% ipython --no-banner

In [1]: import numpy as np

In [2]: from numpy import linalg as LA

In [3]: np.set_printoptions(precision=2, suppress=True, linewidth=140)

In [4]: data = np.load("data.npy")

In [5]: data
Out[5]: 
array([[1, 1, 1, 1],
       [2, 2, 2, 2],
       [1, 1, 1, 1],
       [2, 2, 2, 2]])

In [6]: np.trace(data)
Out[6]: np.int64(6)

In [7]: np.allclose(data, data.T)
Out[7]: False

In [8]: round(np.abs(LA.eigvals(data)).max(), 2)
Out[8]: np.float64(6.0)

In [9]: LA.matrix_power(data, 2)
Out[9]: 
array([[ 6,  6,  6,  6],
       [12, 12, 12, 12],
       [ 6,  6,  6,  6],
       [12, 12, 12, 12]])

In [10]: np.round(np.sort(np.abs(LA.eigvals(data))), 2) + 0
Out[10]: array([0., 0., 0., 6.])

In [11]: rng = np.random.default_rng(37645)

In [12]: E = rng.normal(size=(14, 3)) + 3 * np.array([6, 7, 2])

In [13]: E
Out[13]: 
array([[18.67, 20.67,  6.04],
       [18.68, 23.19,  5.55],
       [16.34, 24.57,  5.04],
       [19.84, 20.82,  6.14],
       [16.17, 20.99,  5.7 ],
       [19.08, 21.76,  7.74],
       [17.77, 20.65,  5.01],
       [18.68, 21.81,  7.6 ],
       [18.13, 21.3 ,  4.66],
       [18.5 , 21.69,  5.93],
       [17.47, 20.5 ,  5.4 ],
       [17.09, 19.62,  5.64],
       [17.98, 20.57,  6.71],
       [17.93, 20.93,  6.59]])

In [14]: D = LA.norm(E[:, None] - E[None], axis=-1)

In [15]: D[13]
Out[15]: array([0.95, 2.6 , 4.26, 1.95, 1.98, 1.83, 1.61, 1.53, 1.98, 1.15, 1.35, 1.82, 0.39, 0.  ])

In [16]: np.unravel_index(D.round(6).argmax(), D.shape)
Out[16]: (np.int64(2), np.int64(3))

In [17]: D.mean(axis=1).argmax()
Out[17]: np.int64(2)

In [18]: D[13].round(6).argsort(kind="stable")[:4]
Out[18]: array([13, 12,  0,  9])

In [19]: D.shape
Out[19]: (14, 14)
